>>> import numpy as np
>>> np.set_printoptions(suppress=True, linewidth=100)
>>> m1 = np.load("case10.npy")
>>> print(m1)
[[ 3. -1. -1.  1.]
 [ 2.  0.  0.  0.]
 [ 2. -1.  2. -1.]
 [ 2. -1.  2. -1.]]
>>> print([round(float(x), 2) for x in np.linalg.svd(m1, compute_uv=False)[:3]])
[5.08, 3.13, 0.67]
>>> print(round(float(np.linalg.norm(m1, 2) / np.linalg.norm(m1)), 2))
0.85
>>> print(np.linalg.cond(m1) > 100)
True
>>> print(np.argsort(-np.linalg.norm(m1, axis=0).round(6), kind="stable")[:3])
[0 2 1]
>>> K = np.load("x.npy")
>>> print(K)
[[5 2 1 7 8 8 1 7 6 4]
 [0 5 2 2 9 4 6 9 3 6]
 [0 0 0 7 1 2 1 1 6 7]
 [0 0 0 8 8 7 3 9 7 6]
 [0 0 0 0 3 8 9 4 8 4]
 [0 0 0 0 0 0 9 4 1 0]
 [0 0 0 0 0 0 1 8 3 6]
 [0 0 0 0 0 0 0 7 4 9]
 [0 0 0 0 0 0 0 0 0 9]
 [0 0 0 0 0 0 0 0 0 5]]
>>> x = np.array([0, -3, 2, -5, 0, 3, 0, -3, -5, 3])
>>> print(np.linalg.norm(K @ x) <= np.linalg.norm(K, 2) * np.linalg.norm(x) + 1e-9)
True
>>> print(K @ np.ones(10))
[49. 46. 25. 48. 36. 14. 18. 20.  9.  5.]
>>> print((K @ x).argmax())
8
>>> print(K @ np.eye(10)[1])
[2. 5. 0. 0. 0. 0. 0. 0. 0. 0.]
>>> print(K @ (2 * x))
[-108  -66  -82 -126  -32  -34  -42  -28   54   30]
>>> U, sv, Vt = np.linalg.svd(K)
>>> print(sv.round(2) + 0)
[35.62 14.05 12.45  9.37  6.65  5.52  3.64  2.65  0.35  0.  ]
>>> print(np.argmax(sv[:-1] / (sv[1:] + 1e-6)) + 1)
9
>>> M2 = U[:, :9] @ np.diag(sv[:9]) @ Vt[:9]
>>> print(np.linalg.matrix_rank(M2))
9
>>> print(np.round(np.linalg.norm(K - M2, 2), 2), round(sv[9], 2))
0.0 0.0
>>> print(np.linalg.matrix_rank(K, rtol=0.05))
8
>>> print(round(np.linalg.norm(K - M2) / np.linalg.norm(K), 2))
0.0
>>> print(round(np.trace(np.linalg.pinv(K) @ K), 2))
9.0
>>> print(np.linalg.lstsq(K[:-1].T, K[-1])[2])
9
>>> print(np.unique(K.round(6), axis=0).shape)
(10, 10)
>>> print(np.round(K @ np.linalg.pinv(K) @ K, 2) + 0)
[[5. 2. 1. 7. 8. 8. 1. 7. 6. 4.]
 [0. 5. 2. 2. 9. 4. 6. 9. 3. 6.]
 [0. 0. 0. 7. 1. 2. 1. 1. 6. 7.]
 [0. 0. 0. 8. 8. 7. 3. 9. 7. 6.]
 [0. 0. 0. 0. 3. 8. 9. 4. 8. 4.]
 [0. 0. 0. 0. 0. 0. 9. 4. 1. 0.]
 [0. 0. 0. 0. 0. 0. 1. 8. 3. 6.]
 [0. 0. 0. 0. 0. 0. 0. 7. 4. 9.]
 [0. 0. 0. 0. 0. 0. 0. 0. 0. 9.]
 [0. 0. 0. 0. 0. 0. 0. 0. 0. 5.]]
>>> print(np.abs(np.diag(np.linalg.qr(K)[1])) > 1e-9)
[ True  True False  True  True False  True  True False  True]
>>> E = np.load("a.npy")
>>> print(E)
[[-3 -4  1 -4  2  2  3  2  1  2]
 [ 2 -1 -1 -2  4  0 -4  1  2 -3]
 [ 1  0 -1  1  4  3 -4 -2 -1  2]
 [-2 -1 -3  0  3  5  0  2 -3  4]
 [ 0  0  0  0  0  0  0  0  0  0]
 [-4 -5  0  1  0  2  5  0  1  4]
 [-2  0 -3 -1  2  6 -8 -6  0 -2]
 [ 1 -2  2  0  3  0 -1 -2  1 -1]
 [-1  0  1  0 -5  1  2 -4  0  1]
 [-3  0 -3  3  1  1 -1 -2  0 -1]
 [-5  0 -1 -3 -5  0 -2 -6 -2 -4]]
>>> Q, evecs = np.linalg.qr(E[:, :2])[0], np.linalg.qr(E[:, 2:])[0]
>>> sv = np.linalg.svd(Q.T @ evecs, compute_uv=False)
>>> print(sv.round(2))
[0.98 0.96]
